$ python -q
>>> import numpy as np
>>> np.set_printoptions(precision=1, suppress=True, linewidth=120)
>>> A = np.array([[0, 1, 1, 1], [1, 0, 1, 1], [1, 1, 0, 0], [1, 1, 0, 0]])
>>> print(A)
[[0 1 1 1]
 [1 0 1 1]
 [1 1 0 0]
 [1 1 0 0]]
>>> np.linalg.matrix_power(A, 3)
array([[4, 5, 5, 5],
       [5, 4, 5, 5],
       [5, 5, 2, 2],
       [5, 5, 2, 2]])
>>> print((A + A.T) / 2)
[[0. 1. 1. 1.]
 [1. 0. 1. 1.]
 [1. 1. 0. 0.]
 [1. 1. 0. 0.]]
>>> (A - A.T) / 2
array([[0., 0., 0., 0.],
       [0., 0., 0., 0.],
       [0., 0., 0., 0.],
       [0., 0., 0., 0.]])
>>> left, sv, VT = np.linalg.svd(A)
>>> sv
array([2.6, 1.6, 1. , 0. ])
>>> B = left[:, :3] @ np.diag(sv[:3]) @ VT[:3]
>>> np.round(np.linalg.norm(A - B) / np.linalg.norm(A), 1)
np.float64(0.0)
>>> np.linalg.matrix_rank(B)
np.int64(3)
>>> round(np.abs(A - B).max(), 1)
np.float64(0.0)
>>> print(np.linalg.matrix_rank(A, rtol=0.05))
3
>>> round(np.linalg.norm(A - B, 2), 1), sv[3]
(np.float64(0.0), np.float64(0.0))
>>> F = np.tril(np.array([[4, 2, 3, 3], [5, 5, 4, 3], [4, 1, 5, 0], [3, 3, 0, 0]]), -1) + np.eye(4, dtype=int)
>>> F
array([[1, 0, 0, 0],
       [5, 1, 0, 0],
       [4, 1, 1, 0],
       [3, 3, 0, 1]])
>>> W = np.array([[7, 3, 8, 5, -9],
...     [-6, 5, -2, -8, 4],
...     [4, 8, 0, 5, 1],
...     [8, -2, -7, 3, 7]])
>>> b = np.array([2, -7, 2, -7, -8])
>>> act = np.maximum(F @ W + b, 0)
>>> (act > 0).mean(axis=0)
array([1. , 0.8, 1. , 0.5, 0. ])
>>> np.linalg.matrix_rank(act)
np.int64(4)
>>> C = np.array([[3, 0, 1], [1, 2, 0], [0, 3, 1], [0, 1, 3], [2, 0, 2]])
>>> (act @ C).round(6).argmax(axis=1)
array([1, 1, 1, 1])
>>> act @ C
array([[ 27,  30,  19],
       [106, 156, 101],
       [102, 142,  90],
       [ 54,  69,  26]])
>>> W @ C
array([[  6,  35,  12],
       [ -5,  -4, -24],
       [ 22,  21,  21],
       [ 36, -22,  24]])
>>> K = np.load("layer17.npy")
>>> print(K)
[[ 64 -48  56]
 [-48  36 -42]
 [ 56 -42  49]]
>>> evals, evecs = np.linalg.eigh(K)
>>> np.abs(evecs[:, -1]).round(6).argmax()
np.int64(0)
>>> print(np.round(np.linalg.svd(K, compute_uv=False), 1) + 0)
[149.   0.   0.]
>>> evecs @ np.diag(evals) @ evecs.T
array([[ 64., -48.,  56.],
       [-48.,  36., -42.],
       [ 56., -42.,  49.]])
>>> X = np.array([[-1.4, -0.2, 0.7], [0.7, 0.0, -0.8], [-0.5, 1.1, 0.8]])
>>> X
array([[-1.4, -0.2,  0.7],
       [ 0.7,  0. , -0.8],
       [-0.5,  1.1,  0.8]])
>>> x = np.array([-1, -3, 2])
>>> y = X @ x
>>> y
array([ 3.4, -2.3, -1.2])
>>> np.linalg.solve(X, y)
array([-1., -3.,  2.])
>>> np.round(np.linalg.solve(X.T, X[1]), 1) + 0
array([0., 1., 0.])
>>> np.round(np.linalg.solve(X, y + X[:, 0]), 1) + 0
array([ 0., -3.,  2.])
>>> B = X / np.linalg.norm(X, axis=1, keepdims=True)
>>> C2 = B @ B.T
>>> np.round(np.degrees(np.arccos(np.clip(C2[0, 2], -1, 1))), 1)
np.float64(62.9)
>>> (np.abs(C2) > 0.9).astype(int)
array([[1, 1, 0],
       [1, 1, 0],
       [0, 0, 1]])
>>> E = np.load("block8.npy")
>>> E
array([[ 0,  0,  0,  2],
       [ 0,  0, -6,  0],
       [ 0, -1,  0,  0],
       [ 0,  0,  0,  0]])
>>> left, sv, VT = np.linalg.svd(E)
>>> print(np.argmax(sv[:-1] / (sv[1:] + 1e-6)) + 1)
3
>>> sv
array([6., 2., 1., 0.])
>>> B = left[:, :3] @ np.diag(sv[:3]) @ VT[:3]
>>> B
array([[ 0.,  0.,  0.,  2.],
       [ 0.,  0., -6.,  0.],
       [ 0., -1.,  0.,  0.],
       [ 0.,  0.,  0.,  0.]])
>>> np.round(np.linalg.norm(E - B, 2), 1), sv[3]
(np.float64(0.0), np.float64(0.0))
>>> round(float(np.linalg.norm(E - B) / np.linalg.norm(E)), 1)
0.0
>>> np.abs(E - B).max()
np.float64(0.0)
